% python3 -q
>>> import numpy as np
>>> np.set_printoptions(precision=1, suppress=True, linewidth=160)
>>> rnd = lambda a: np.round(a, 1) + 0
>>> m1 = np.array([[3.0, 0.0, 2.0, 2.0, 2.0, 0.0, 0.0, 2.0],
...     [0.0, 3.0, 0.0, 0.0, 0.0, 2.0, 2.0, 0.0],
...     [2.0, 0.0, 3.0, 2.0, 2.0, 0.0, 0.0, 2.0],
...     [2.0, 0.0, 2.0, 3.0, 2.0, 0.0, 0.0, 2.0],
...     [2.0, 0.0, 2.0, 2.0, 3.0, 0.0, 0.0, 2.0],
...     [0.0, 2.0, 0.0, 0.0, 0.0, 3.0, 2.0, 0.0],
...     [0.0, 2.0, 0.0, 0.0, 0.0, 2.0, 3.0, 0.0],
...     [2.0, 0.0, 2.0, 2.0, 2.0, 0.0, 0.0, 3.0]])
>>> m1
array([[3., 0., 2., 2., 2., 0., 0., 2.],
       [0., 3., 0., 0., 0., 2., 2., 0.],
       [2., 0., 3., 2., 2., 0., 0., 2.],
       [2., 0., 2., 3., 2., 0., 0., 2.],
       [2., 0., 2., 2., 3., 0., 0., 2.],
       [0., 2., 0., 0., 0., 3., 2., 0.],
       [0., 2., 0., 0., 0., 2., 3., 0.],
       [2., 0., 2., 2., 2., 0., 0., 3.]])
>>> vals, V = np.linalg.eigh(m1)
>>> x = np.array([2, 0, -1, 1, 1, -1, 1, -1])
>>> x @ m1 @ x / (x @ x), rnd(vals[0]), vals[-1]
(np.float64(1.8), np.float64(1.0), np.float64(11.0))
>>> np.abs(m1).sum(axis=1).max(), np.abs(vals).max()
(np.float64(11.0), np.float64(11.0))
>>> (np.sign(V[:, -1].round(6)) == np.sign(V[0, -1].round(6))).astype(int)
array([1, 0, 1, 1, 1, 0, 0, 1])
>>> rnd(V * np.abs(vals) @ V.T)
array([[3., 0., 2., 2., 2., 0., 0., 2.],
       [0., 3., 0., 0., 0., 2., 2., 0.],
       [2., 0., 3., 2., 2., 0., 0., 2.],
       [2., 0., 2., 3., 2., 0., 0., 2.],
       [2., 0., 2., 2., 3., 0., 0., 2.],
       [0., 2., 0., 0., 0., 3., 2., 0.],
       [0., 2., 0., 0., 0., 2., 3., 0.],
       [2., 0., 2., 2., 2., 0., 0., 3.]])
>>> r0 = np.array([5, 5])
>>> np.cross(m1[2, :3], m1[5, :3])
array([-6.,  0.,  4.])
>>> np.convolve(m1[2], r0)
array([10., 10., 15., 25., 20., 10.,  0., 10., 10.])
>>> r0, g = m1[1], m1[3]
>>> r0 @ g
np.float64(0.0)
>>> pr = (r0 @ g) / (r0 @ r0) * r0
>>> np.outer(r0, g)
array([[0., 0., 0., 0., 0., 0., 0., 0.],
       [6., 0., 6., 9., 6., 0., 0., 6.],
       [0., 0., 0., 0., 0., 0., 0., 0.],
       [0., 0., 0., 0., 0., 0., 0., 0.],
       [0., 0., 0., 0., 0., 0., 0., 0.],
       [4., 0., 4., 6., 4., 0., 0., 4.],
       [4., 0., 4., 6., 4., 0., 0., 4.],
       [0., 0., 0., 0., 0., 0., 0., 0.]])
>>> pr
array([0., 0., 0., 0., 0., 0., 0., 0.])
>>> np.linalg.matrix_rank(np.outer(r0, g))
np.int64(1)
>>> X = np.load("out18.npy")
>>> X
array([[ 1,  0,  0,  0,  0,  0,  0,  0],
       [-1,  1,  0,  0,  0,  0,  0,  0],
       [-1,  1,  1,  0,  0,  0,  0,  0],
       [ 0, -1,  0,  1,  0,  0,  0,  0],
       [-2,  0,  1,  2,  1,  0,  0,  0],
       [-2, -2,  0, -2, -2,  1,  0,  0],
       [-2, -1,  0,  0,  0, -2,  1,  0],
       [ 0, -1,  1,  2,  1,  2,  1,  1]])
>>> U, sv, Vh = np.linalg.svd(X)
>>> np.argmax(sv[:-1] / (sv[1:] + 1e-6)) + 1
np.int64(7)
>>> Y = U[:, :7] @ np.diag(sv[:7]) @ Vh[:7]
>>> rnd(np.abs(X - Y).max())
np.float64(0.0)
>>> rnd(np.linalg.norm(X - Y, 2)), rnd(sv[7])
(np.float64(0.0), np.float64(0.0))
>>> rnd(Y)
array([[ 1.,  0.,  0.,  0.,  0.,  0.,  0.,  0.],
       [-1.,  1.,  0.,  0.,  0.,  0.,  0.,  0.],
       [-1.,  1.,  1.,  0.,  0.,  0.,  0.,  0.],
       [ 0., -1.,  0.,  1.,  0.,  0.,  0.,  0.],
       [-2.,  0.,  1.,  2.,  1.,  0.,  0.,  0.],
       [-2., -2.,  0., -2., -2.,  1.,  0.,  0.],
       [-2., -1.,  0.,  0.,  0., -2.,  1.,  0.],
       [ 0., -1.,  1.,  2.,  1.,  2.,  1.,  1.]])
>>> rnd(np.linalg.norm(X - Y) / np.linalg.norm(X))
np.float64(0.0)
>>> def softmax(z):
...     e = np.exp(z - z.max(axis=-1, keepdims=True))
...     return e / e.sum(axis=-1, keepdims=True)
... 
>>> softmax(X).sum(axis=1)
array([1., 1., 1., 1., 1., 1., 1., 1.])
>>> S = X @ X.T / np.sqrt(8)
>>> rnd(softmax(S))
array([[0.2, 0.1, 0.1, 0.2, 0.1, 0.1, 0.1, 0.2],
       [0.1, 0.2, 0.2, 0.1, 0.2, 0.1, 0.1, 0.1],
       [0.1, 0.2, 0.2, 0.1, 0.2, 0.1, 0.1, 0.1],
       [0.1, 0.1, 0.1, 0.2, 0.2, 0.1, 0.1, 0.2],
       [0. , 0. , 0.1, 0. , 0.6, 0. , 0.1, 0.2],
       [0. , 0. , 0. , 0. , 0. , 1. , 0. , 0. ],
       [0. , 0. , 0. , 0. , 0.1, 0.1, 0.7, 0. ],
       [0. , 0. , 0. , 0. , 0.1, 0. , 0. , 0.9]])
>>> softmax(S).round(6).argmax(axis=1)
array([0, 1, 2, 7, 4, 5, 6, 7])
>>> rnd(softmax(S)[1] @ X)
array([-1.2, -0.1,  0.4,  0.4,  0.1,  0. ,  0.2,  0.1])
>>> C = np.array([[0, 0, 0, 2, -1],
...     [0, 1, 1, -1, 2],
...     [1, -2, -1, 0, -1],
...     [0, -2, 2, 1, 2],
...     [0, -1, -2, 0, 1]])
>>> rng = np.random.default_rng(253)
>>> arr = (rng.random((38, 5)) < 0.25) @ C
>>> arr
array([[ 1, -3, -3,  0,  0],
       [ 0, -2,  2,  1,  2],
       [ 0,  0,  0,  0,  0],
       [ 0,  0,  0,  0,  0],
       [ 0, -1, -2,  2,  0],
       [ 0, -2,  2,  1,  2],
       [ 0, -1, -2,  0,  1],
       [ 0,  0,  0,  2, -1],
       [ 0,  0,  0,  0,  0],
       [ 0, -3,  0,  3,  2],
       [ 1, -2, -1,  0, -1],
       [ 0,  0,  0,  0,  0],
       [ 0,  1,  1, -1,  2],
       [ 1, -2, -1,  0, -1],
       [ 1, -2, -1,  0, -1],
       [ 1, -1,  0,  1,  0],
       [ 0,  0, -1, -1,  3],
       [ 1, -2, -1,  0, -1],
       [ 0,  0,  0,  2, -1],
       [ 0,  0,  0,  0,  0],
       [ 0, -3,  0,  1,  3],
       [ 0, -2,  1,  2,  4],
       [ 0,  1,  1, -1,  2],
       [ 0,  0, -1,  1,  2],
       [ 0,  1,  1,  1,  1],
       [ 0,  0,  0,  0,  0],
       [ 1, -2, -1,  0, -1],
       [ 0, -1, -2,  0,  1],
       [ 0, -1, -2,  0,  1],
       [ 0, -1, -2,  0,  1],
       [ 0,  0,  0,  0,  0],
       [ 1, -2, -1,  0, -1],
       [ 0,  0,  0,  0,  0],
       [ 0,  1,  1, -1,  2],
       [ 1, -3, -3,  2, -1],
       [ 1, -4,  0,  0,  4],
       [ 0,  0, -1, -1,  3],
       [ 0,  0,  0,  0,  0]])
>>> T = np.stack([arr, 4 * arr, arr[::-1]])
>>> np.linalg.matrix_rank(T)
array([5, 5, 5])
>>> D = np.linalg.norm(arr[:, None] - arr[None], axis=-1)
>>> rnd(np.linalg.norm(arr, axis=1))
array([4.4, 3.6, 0. , 0. , 3. , 3.6, 2.4, 2.2, 0. , 4.7, 2.6, 0. , 2.6, 2.6, 2.6, 1.7, 3.3, 2.6, 2.2, 0. , 4.4, 5. , 2.6, 2.4, 2. , 0. , 2.6, 2.4, 2.4, 2.4,
       0. , 2.6, 0. , 2.6, 4.9, 5.7, 3.3, 0. ])
>>> rnd(D[32])
array([4.4, 3.6, 0. , 0. , 3. , 3.6, 2.4, 2.2, 0. , 4.7, 2.6, 0. , 2.6, 2.6, 2.6, 1.7, 3.3, 2.6, 2.2, 0. , 4.4, 5. , 2.6, 2.4, 2. , 0. , 2.6, 2.4, 2.4, 2.4,
       0. , 2.6, 0. , 2.6, 4.9, 5.7, 3.3, 0. ])
>>> rnd(np.linalg.norm(arr - arr.mean(axis=0), axis=1))
array([3.5, 3. , 1.3, 1.3, 2.4, 3. , 1.7, 2.6, 1.3, 3.6, 2.2, 1.3, 3.1, 2.2, 2.2, 1.3, 2.9, 2.2, 2.6, 1.3, 3.2, 4.1, 3.1, 1.8, 2.5, 1.3, 2.2, 1.7, 1.7, 1.7,
       1.3, 2.2, 1.3, 3.1, 4.1, 4.6, 2.9, 1.3])
>>> np.unravel_index(D.round(6).argmax(), D.shape)
(np.int64(12), np.int64(34))
>>> np.flatnonzero(D[32] < D.mean() / 2)
array([ 2,  3,  8, 11, 19, 25, 30, 32, 37])
>>> D.mean(axis=1).argmax()
np.int64(35)
>>> cov = np.cov(arr, rowvar=False)
>>> np.argsort(-arr.std(axis=0).round(6), kind="stable")
array([4, 1, 2, 3, 0])
>>> rnd(np.corrcoef(arr[:, 2], arr[:, 3])[0, 1])
np.float64(0.0)
>>> cov.shape
(5, 5)
>>> r0 = np.array([2, 3, 2, 1, 3, 3, 0, 3]) + 0.5
>>> W0 = np.eye(8) - 2 * np.outer(r0, r0) / (r0 @ r0)
>>> rnd(W0)
array([[ 0.8, -0.3, -0.2, -0.1, -0.3, -0.3,  0. , -0.3],
       [-0.3,  0.6, -0.3, -0.2, -0.4, -0.4, -0.1, -0.4],
       [-0.2, -0.3,  0.8, -0.1, -0.3, -0.3,  0. , -0.3],
       [-0.1, -0.2, -0.1,  0.9, -0.2, -0.2,  0. , -0.2],
       [-0.3, -0.4, -0.3, -0.2,  0.6, -0.4, -0.1, -0.4],
       [-0.3, -0.4, -0.3, -0.2, -0.4,  0.6, -0.1, -0.4],
       [ 0. , -0.1,  0. ,  0. , -0.1, -0.1,  1. , -0.1],
       [-0.3, -0.4, -0.3, -0.2, -0.4, -0.4, -0.1,  0.6]])
>>> ang = np.radians(74)
>>> R = np.eye(8)
>>> R[6, 6] = R[3, 3] = np.cos(ang)
>>> R[6, 3], R[3, 6] = -np.sin(ang), np.sin(ang)
>>> rnd(R)
array([[ 1. ,  0. ,  0. ,  0. ,  0. ,  0. ,  0. ,  0. ],
       [ 0. ,  1. ,  0. ,  0. ,  0. ,  0. ,  0. ,  0. ],
       [ 0. ,  0. ,  1. ,  0. ,  0. ,  0. ,  0. ,  0. ],
       [ 0. ,  0. ,  0. ,  0.3,  0. ,  0. ,  1. ,  0. ],
       [ 0. ,  0. ,  0. ,  0. ,  1. ,  0. ,  0. ,  0. ],
       [ 0. ,  0. ,  0. ,  0. ,  0. ,  1. ,  0. ,  0. ],
       [ 0. ,  0. ,  0. , -1. ,  0. ,  0. ,  0.3,  0. ],
       [ 0. ,  0. ,  0. ,  0. ,  0. ,  0. ,  0. ,  1. ]])
>>> Y = W0 @ R.T
>>> rnd(np.abs(Y - W0).max(axis=0))
array([0. , 0. , 0. , 1. , 0. , 0. , 0.9, 0. ])
>>> rnd(np.linalg.svd(W0, compute_uv=False)), rnd(np.linalg.svd(Y, compute_uv=False))
(array([1., 1., 1., 1., 1., 1., 1., 1.]), array([1., 1., 1., 1., 1., 1., 1., 1.]))
>>> rnd(Y)
array([[ 0.8, -0.3, -0.2, -0.1, -0.3, -0.3,  0.1, -0.3],
       [-0.3,  0.6, -0.3, -0.1, -0.4, -0.4,  0.1, -0.4],
       [-0.2, -0.3,  0.8, -0.1, -0.3, -0.3,  0.1, -0.3],
       [-0.1, -0.2, -0.1,  0.2, -0.2, -0.2, -0.9, -0.2],
       [-0.3, -0.4, -0.3, -0.1,  0.6, -0.4,  0.1, -0.4],
       [-0.3, -0.4, -0.3, -0.1, -0.4,  0.6,  0.1, -0.4],
       [ 0. , -0.1,  0. ,  0.9, -0.1, -0.1,  0.3, -0.1],
       [-0.3, -0.4, -0.3, -0.1, -0.4, -0.4,  0.1,  0.6]])
>>> feats = np.array([[-3.2, -0.2, 0.0, -1.4, -1.4, 1.2],
...     [1.5, 0.9, 0.0, -1.0, -0.4, -1.7],
...     [0.3, -0.9, 1.2, -2.2, -0.8, -0.5],
...     [-1.0, -1.1, 1.4, 0.2, 0.2, -0.2],
...     [0.0, 0.4, -0.7, -1.9, -1.7, 1.3],
...     [0.4, -1.1, 0.6, -0.3, -0.8, 1.2],
...     [1.0, -0.3, -1.8, 0.2, -0.2, -2.4],
...     [0.3, -0.4, 0.5, 0.3, -1.5, -0.3],
...     [-1.2, 1.1, 0.4, -0.2, 2.0, 2.0],
...     [-0.5, 0.8, 1.6, -0.4, -0.6, -0.1],
...     [-1.0, -0.1, -0.7, 1.0, 0.9, 0.8]])
>>> feats[:, 0] *= 10
>>> feats
array([[-32. ,  -0.2,   0. ,  -1.4,  -1.4,   1.2],
       [ 15. ,   0.9,   0. ,  -1. ,  -0.4,  -1.7],
       [  3. ,  -0.9,   1.2,  -2.2,  -0.8,  -0.5],
       [-10. ,  -1.1,   1.4,   0.2,   0.2,  -0.2],
       [  0. ,   0.4,  -0.7,  -1.9,  -1.7,   1.3],
       [  4. ,  -1.1,   0.6,  -0.3,  -0.8,   1.2],
       [ 10. ,  -0.3,  -1.8,   0.2,  -0.2,  -2.4],
       [  3. ,  -0.4,   0.5,   0.3,  -1.5,  -0.3],
       [-12. ,   1.1,   0.4,  -0.2,   2. ,   2. ],
       [ -5. ,   0.8,   1.6,  -0.4,  -0.6,  -0.1],
       [-10. ,  -0.1,  -0.7,   1. ,   0.9,   0.8]])
>>> np.trace(X)
np.int64(8)
>>> rnd(np.sort(np.abs(np.linalg.eigvals(X))))
array([1., 1., 1., 1., 1., 1., 1., 1.])
>>> rnd(np.abs(np.linalg.eigvals(X)).max())
np.float64(1.0)
>>> X @ X
array([[ 1,  0,  0,  0,  0,  0,  0,  0],
       [-2,  1,  0,  0,  0,  0,  0,  0],
       [-3,  2,  1,  0,  0,  0,  0,  0],
       [ 1, -2,  0,  1,  0,  0,  0,  0],
       [-5, -1,  2,  4,  1,  0,  0,  0],
       [ 2, -2, -2, -8, -4,  1,  0,  0],
       [ 1,  2,  0,  4,  4, -4,  1,  0],
       [-8, -8,  3,  2, -2,  2,  2,  1]])
>>> (X + X.T) / 2
array([[ 1. , -0.5, -0.5,  0. , -1. , -1. , -1. ,  0. ],
       [-0.5,  1. ,  0.5, -0.5,  0. , -1. , -0.5, -0.5],
       [-0.5,  0.5,  1. ,  0. ,  0.5,  0. ,  0. ,  0.5],
       [ 0. , -0.5,  0. ,  1. ,  1. , -1. ,  0. ,  1. ],
       [-1. ,  0. ,  0.5,  1. ,  1. , -1. ,  0. ,  0.5],
       [-1. , -1. ,  0. , -1. , -1. ,  1. , -1. ,  1. ],
       [-1. , -0.5,  0. ,  0. ,  0. , -1. ,  1. ,  0.5],
       [ 0. , -0.5,  0.5,  1. ,  0.5,  1. ,  0.5,  1. ]])
>>> Y = np.c_[feats[:, :1] @ np.array([[3]]), np.array([-3, -9, -6, 8, -7, -8, -7, -1, 8, -8, -5])]
>>> Y
array([[-96.,  -3.],
       [ 45.,  -9.],
       [  9.,  -6.],
       [-30.,   8.],
       [  0.,  -7.],
       [ 12.,  -8.],
       [ 30.,  -7.],
       [  9.,  -1.],
       [-36.,   8.],
       [-15.,  -8.],
       [-30.,  -5.]])
>>> np.linalg.matrix_rank(Y)
np.int64(2)
>>> rnd(np.linalg.lstsq(feats, Y[:, 0])[0])
array([3., 0., 0., 0., 0., 0.])
>>> rnd(np.linalg.norm(Y - feats @ np.linalg.lstsq(feats, Y)[0], axis=0))
array([ 0. , 15.5])
>>> J = np.load("x.npy")
>>> J
array([[2, 1, 0, 0, 0, 0],
       [2, 2, 0, 0, 0, 0],
       [1, 1, 0, 0, 0, 0],
       [0, 0, 2, 1, 0, 0],
       [0, 0, 2, 2, 0, 0],
       [0, 0, 1, 1, 0, 0],
       [0, 0, 0, 0, 2, 1],
       [0, 0, 0, 0, 2, 2],
       [0, 0, 0, 0, 1, 1]])
>>> W1 = np.array([[0, 3, 1, 0, 0],
...     [0, 2, 2, 2, 1],
...     [3, 1, 2, 3, 3],
...     [3, 3, 3, 3, 1],
...     [3, 1, 0, 0, 0],
...     [2, 3, 3, 2, 1]])
>>> b = np.array([2, 4, 5, 0, 2])
>>> act = np.maximum(J @ W1 + b, 0)
>>> np.linalg.matrix_rank(act)
np.int64(5)
>>> (act > 0).mean(axis=0)
array([1., 1., 1., 1., 1.])
>>> C = np.array([[0, 1], [1, 0], [5, 5], [1, 1], [5, 4]])
>>> W1 @ C
array([[ 8,  5],
       [19, 16],
       [29, 28],
       [26, 25],
       [ 1,  3],
       [25, 23]])
>>> act @ C
array([[ 74,  61],
       [ 93,  77],
       [ 66,  56],
       [123, 116],
       [149, 141],
       [ 94,  88],
       [ 66,  64],
       [ 91,  87],
       [ 65,  61]])
>>> rnd(softmax(J[7]))
array([0.1, 0.1, 0.1, 0.1, 0.4, 0.4])
>>> S = J @ J.T / np.sqrt(6)
>>> rnd(softmax(S)[7] @ J)
array([0.1, 0.1, 0.1, 0.1, 1.6, 1.4])
>>> rnd(softmax(S))
array([[0.3, 0.4, 0.1, 0. , 0. , 0. , 0. , 0. , 0. ],
       [0.2, 0.5, 0.1, 0. , 0. , 0. , 0. , 0. , 0. ],
       [0.2, 0.3, 0.1, 0.1, 0.1, 0.1, 0.1, 0.1, 0.1],
       [0. , 0. , 0. , 0.3, 0.4, 0.1, 0. , 0. , 0. ],
       [0. , 0. , 0. , 0.2, 0.5, 0.1, 0. , 0. , 0. ],
       [0.1, 0.1, 0.1, 0.2, 0.3, 0.1, 0.1, 0.1, 0.1],
       [0. , 0. , 0. , 0. , 0. , 0. , 0.3, 0.4, 0.1],
       [0. , 0. , 0. , 0. , 0. , 0. , 0.2, 0.5, 0.1],
       [0.1, 0.1, 0.1, 0.1, 0.1, 0.1, 0.2, 0.3, 0.1]])
>>> Y = np.c_[J[:, :5] @ np.array([[4, -5, -1, -5, 4],
...     [4, 1, -1, 3, 0],
...     [-5, 5, 3, 3, -4],
...     [-5, 5, 3, -5, 2],
...     [-2, -1, 4, 4, 4]]), np.array([1, -2, -2, 0, 2, -1, -2, -2, -1])]
>>> Y
array([[ 12,  -9,  -3,  -7,   8,   1],
       [ 16,  -8,  -4,  -4,   8,  -2],
       [  8,  -4,  -2,  -2,   4,  -2],
       [-15,  15,   9,   1,  -6,   0],
       [-20,  20,  12,  -4,  -4,   2],
       [-10,  10,   6,  -2,  -2,  -1],
       [ -4,  -2,   8,   8,   8,  -2],
       [ -4,  -2,   8,   8,   8,  -2],
       [ -2,  -1,   4,   4,   4,  -1]])
>>> rnd(np.linalg.lstsq(J, Y[:, 0])[0])
array([ 4.,  4., -5., -5., -2.,  0.])
